>>> import numpy as np
>>> np.set_printoptions(precision=2, suppress=True, linewidth=160, legacy="1.25")
>>> mat = np.load("w.npy")
>>> print(mat)
[[ 2.09  4.06  1.08]
 [ 2.15  4.01  1.11]
 [ 2.05  3.91  1.08]
 [ 1.89  4.07  0.95]
 [ 2.14  3.93  1.08]
 [ 2.08  3.86  0.96]
 [ 2.11  3.99  0.96]
 [ 1.89  4.02  1.07]
 [ 2.08  3.95  0.88]
 [-4.08 -1.96 -5.11]
 [-4.01 -1.91 -5.  ]
 [-3.89 -2.01 -4.97]
 [-3.95 -1.97 -5.09]
 [-4.06 -1.91 -5.01]
 [-4.02 -1.97 -4.9 ]
 [-3.98 -2.02 -5.02]
 [-4.   -1.88 -4.9 ]
 [-4.05 -1.92 -4.86]]
>>> idx = mat[:, 1] > np.median(mat[:, 1])
>>> u = mat[idx].mean(axis=0) - mat[~idx].mean(axis=0)
>>> ((mat - mat.mean(axis=0)) @ u > 0).astype(int)
array([1, 1, 1, 1, 1, 1, 1, 1, 1, 0, 0, 0, 0, 0, 0, 0, 0, 0])
>>> u
array([6.06, 5.93, 6.  ])
>>> (((mat - mat.mean(axis=0)) @ u > 0) == idx).mean()
1.0
>>> np.argsort(-np.abs(u).round(6), kind="stable")
array([0, 2, 1])
>>> idx.astype(int)
array([1, 1, 1, 1, 1, 1, 1, 1, 1, 0, 0, 0, 0, 0, 0, 0, 0, 0])
>>> A = np.tril(np.array([[0, -4, 1], [2, 5, -4], [0, 2, 5]]), -1) + np.eye(3, dtype=int)
>>> A
array([[1, 0, 0],
       [2, 1, 0],
       [0, 2, 1]])
>>> # triangular
>>> hat = np.triu(np.array([[8, 1, 1], [-7, 9, -7], [-7, 7, -1]]), 1) + np.eye(3)
>>> other = hat @ A @ np.linalg.inv(hat)
>>> round(float(np.linalg.det(other)), 2)
1.0
>>> print(other)
[[   3.    0.   -2.]
 [   2.  -15. -114.]
 [   0.    2.   15.]]
>>> print(hat @ A - A @ hat)
[[  2.   2.   0.]
 [  0. -16.  -2.]
 [  0.   0.  14.]]
>>> A @ A
array([[1, 0, 0],
       [4, 1, 0],
       [4, 4, 1]])
>>> np.linalg.matrix_rank(A - A[0, 0] * np.eye(3))
2
>>> vals, evecs = np.linalg.eig(A)
>>> np.sort(np.linalg.eigvals(A.T))
array([1., 1., 1.])
>>> np.sort(np.linalg.eigvals(np.linalg.inv(A)))
array([1., 1., 1.])
>>> M = np.load("m.npy")
>>> M
array([[-2.73, -0.21,  0.03],
       [ 1.95,  0.19,  1.78],
       [ 1.66,  0.03,  0.26],
       [-2.21,  0.16,  1.44],
       [-2.04,  0.05,  0.16],
       [-0.6 ,  0.1 ,  0.39],
       [ 2.58, -0.03, -0.63],
       [ 3.51,  0.21,  0.51],
       [-3.11,  0.02,  0.6 ],
       [ 1.13, -0.03,  0.41],
       [-2.94,  0.17, -0.56],
       [-3.22, -0.14, -0.29],
       [ 0.4 ,  0.04, -0.01],
       [ 2.92, -0.08,  0.54],
       [-0.72,  0.03,  0.69],
       [-2.87,  0.08,  0.59],
       [-1.38, -0.22, -1.03],
       [-0.87, -0.05,  0.47],
       [ 0.81,  0.07, -0.47],
       [-2.18,  0.05, -1.39],
       [-1.56, -0.06, -0.49],
       [ 0.16,  0.32,  0.67],
       [-3.11,  0.01,  0.03],
       [-1.01, -0.08, -1.01]])
>>> Ac = M - M.mean(axis=0)
>>> U, sig, Vh = np.linalg.svd(Ac, full_matrices=False)
>>> (np.sign(U[:, 0]) == np.sign(U[0, 0])).astype(int)
array([1, 0, 0, 1, 1, 0, 0, 0, 1, 0, 1, 1, 0, 0, 1, 1, 1, 1, 0, 1, 1, 0, 1, 1])
>>> sig
array([10.09,  3.52,  0.54])
>>> Vh[0] * np.sign(Vh[0, np.abs(Vh[0]).argmax()])
array([1.  , 0.01, 0.09])
>>> np.abs(Vh[0]).argmax()
0
>>> t = np.radians(90)
>>> r_ = np.eye(3)
>>> r_[2, 2] = r_[1, 1] = np.cos(t)
>>> r_[2, 1], r_[1, 2] = -np.sin(t), np.sin(t)
>>> r_.round(2) + 0
array([[ 1.,  0.,  0.],
       [ 0.,  0.,  1.],
       [ 0., -1.,  0.]])
>>> other = M @ r_.T
>>> print(other)
[[-2.73  0.03  0.21]
 [ 1.95  1.78 -0.19]
 [ 1.66  0.26 -0.03]
 [-2.21  1.44 -0.16]
 [-2.04  0.16 -0.05]
 [-0.6   0.39 -0.1 ]
 [ 2.58 -0.63  0.03]
 [ 3.51  0.51 -0.21]
 [-3.11  0.6  -0.02]
 [ 1.13  0.41  0.03]
 [-2.94 -0.56 -0.17]
 [-3.22 -0.29  0.14]
 [ 0.4  -0.01 -0.04]
 [ 2.92  0.54  0.08]
 [-0.72  0.69 -0.03]
 [-2.87  0.59 -0.08]
 [-1.38 -1.03  0.22]
 [-0.87  0.47  0.05]
 [ 0.81 -0.47 -0.07]
 [-2.18 -1.39 -0.05]
 [-1.56 -0.49  0.06]
 [ 0.16  0.67 -0.32]
 [-3.11  0.03 -0.01]
 [-1.01 -1.01  0.08]]
>>> np.linalg.svd(M, compute_uv=False), np.linalg.svd(other, compute_uv=False)
(array([10.56,  3.61,  0.55]), array([10.56,  3.61,  0.55]))
>>> U, sig, Vh = np.linalg.svd(other, full_matrices=False)
>>> print(np.abs(Vh[0]))
[1.   0.06 0.01]
>>> np.cumsum(sig ** 2) / np.sum(sig ** 2)
array([0.89, 1.  , 1.  ])
>>> np.abs(U[:, 0]).round(6).argmax()
7
>>> print(sig)
[10.56  3.61  0.55]
>>> np.round(U.T @ other @ Vh.T, 2) + 0
array([[10.56,  0.  ,  0.  ],
       [ 0.  ,  3.61,  0.  ],
       [ 0.  ,  0.  ,  0.55]])
>>> x = np.array([6, -5, 1])
>>> target = M @ x
>>> np.linalg.lstsq(M, target)[0]
array([ 6., -5.,  1.])
>>> print(np.linalg.solve(M.T @ M, M.T @ target))
[ 6. -5.  1.]
>>> rng = np.random.default_rng(4408)
>>> target = target + 0.05 * rng.normal(size=24)
>>> target
array([-15.33,  12.64,  10.05, -12.7 , -12.33,  -3.67,  15.04,  20.53, -18.14,   7.27, -19.03, -18.91,   2.19,  18.46,  -3.76, -17.  ,  -8.11,  -4.54,   3.98,
       -14.76,  -9.48,   0.02, -18.68,  -6.67])
>>> b, *_ = np.linalg.lstsq(M, target)
>>> [round(float(np.linalg.norm(np.linalg.solve(M.T @ M + lam * np.eye(3), M.T @ target))), 2) for lam in (0, 1, 10, 100)]
[7.88, 6.07, 5.51, 3.16]
>>> b.round()
array([ 6., -5.,  1.])
>>> round(np.linalg.norm(target - M @ b), 2)
0.23
>>> G = np.cov(M, rowvar=False)
>>> np.linalg.eigvalsh(G)[::-1]
array([4.43, 0.54, 0.01])
>>> np.argwhere(np.triu(np.abs(np.corrcoef(M.T)) > 0.8, 1))
array([], shape=(0, 2), dtype=int64)
>>> print(np.argsort(-M.std(axis=0).round(6), kind="stable"))
[0 2 1]
>>> np.corrcoef(M.T)
array([[1.  , 0.23, 0.22],
       [0.23, 1.  , 0.48],
       [0.22, 0.48, 1.  ]])
>>> np.median(M, axis=0)
array([-0.94,  0.03,  0.21])
>>> K = np.minimum.outer(np.arange(1, 4), np.arange(1, 4)) * 3
>>> K
array([[3, 3, 3],
       [3, 6, 6],
       [3, 6, 9]])
>>> q = K.astype(float).copy()
>>> for j in range(3):
...     q[:, j] -= q[:, :j] @ (q[:, :j].T @ q[:, j])
...     q[:, j] /= np.linalg.norm(q[:, j])
... 
>>> q.round(2) + 0
array([[ 0.58, -0.82,  0.  ],
       [ 0.58,  0.41, -0.71],
       [ 0.58,  0.41,  0.71]])
>>> np.round(q.T @ q, 2) + 0
array([[1., 0., 0.],
       [0., 1., 0.],
       [0., 0., 1.]])
>>> arr = (rng.random((2, 2)) < 0.3) + np.eye(2)
>>> arr /= arr.sum(axis=1, keepdims=True)
>>> print(arr)
[[1. 0.]
 [0. 1.]]
>>> vals, evecs = np.linalg.eigh(arr)
>>> vals
array([1., 1.])
>>> evecs.T @ arr @ evecs
array([[1., 0.],
       [0., 1.]])
>>> print(evecs @ np.diag(vals) @ evecs.T)
[[1. 0.]
 [0. 1.]]
>>> vals.sum(), np.trace(arr)
(2.0, 2.0)
>>> print(np.linalg.svd(arr, compute_uv=False))
[1. 1.]
>>> print(np.linalg.eigvalsh(arr + -2 * np.eye(2)))
[-1. -1.]
>>> arr.sum(axis=1)
array([1., 1.])
>>> np.linalg.matrix_power(arr, 2)
array([[1., 0.],
       [0., 1.]])
>>> np.sort(np.abs(np.linalg.eigvals(arr)))[::-1]
array([1., 1.])
>>> arr @ np.ones(2)
array([1., 1.])
>>> pr = np.eye(2)[1]
>>> for _ in range(6):
...     pr = pr @ arr
...     print(pr.round(2))
... 
[0. 1.]
[0. 1.]
[0. 1.]
[0. 1.]
[0. 1.]
[0. 1.]
>>> m1 = np.array([[1, -1, 1, -1], [1, 0, 0, 0]])
>>> # column 3 repeats column 1
>>> m1 - m1[0]
array([[ 0,  0,  0,  0],
       [ 0,  1, -1,  1]])
>>> m1.sum(axis=1)
array([0, 1])
>>> np.linalg.svd(m1, compute_uv=False)
array([2.07, 0.83])
>>> print(round(np.linalg.norm(m1), 2))
2.24
>>> m1.shape
(2, 4)
>>> np.linalg.matrix_rank(m1)
2
>>> m1.sum(axis=0)
array([ 2, -1,  1, -1])
>>> other = m1[0, 0] * m1[1:] - np.outer(m1[1:, 0], m1[0])
>>> other
array([[ 0,  1, -1,  1]])
>>> np.linalg.matrix_rank(other), np.linalg.matrix_rank(m1)
(1, 2)
>>> m1[:, 0] / m1[0, 0]
array([1., 1.])
>>> np.flatnonzero(~other.round(6).any(axis=1))
array([], dtype=int64)
>>> u = np.array([0, 3, 3])
>>> np.array([np.convolve(row, u, "same") for row in m1])
array([[3, 0, 0, 0],
       [3, 3, 0, 0]])
>>> print(np.convolve(m1[1], u))
[0 3 3 0 0 0]
>>> np.cross(m1[1, :3], m1[0, :3])
array([ 0, -1, -1])
>>> print(np.correlate(m1[1], m1[0], "full"))
[-1  1 -1  1  0  0  0]
>>> np.linalg.norm(m1, axis=0)
array([1.41, 1.  , 1.  , 1.  ])
>>> round(float(np.linalg.norm(m1) ** 2 / np.linalg.norm(m1, 2) ** 2), 2)
1.16
>>> other = m1 + rng.integers(-2, 3, (2, 1)) @ rng.integers(-2, 3, (1, 4))
>>> other
array([[2, 0, 2, 0],
       [2, 1, 1, 1]])
>>> np.linalg.matrix_rank(other - m1, tol=1e-8)
1
>>> other - m1
array([[1, 1, 1, 1],
       [1, 1, 1, 1]])
>>> np.round(np.linalg.svd(other - m1, compute_uv=False), 2) + 0
array([2.83, 0.  ])
>>> np.abs(other - m1).sum(axis=1)
array([4, 4])
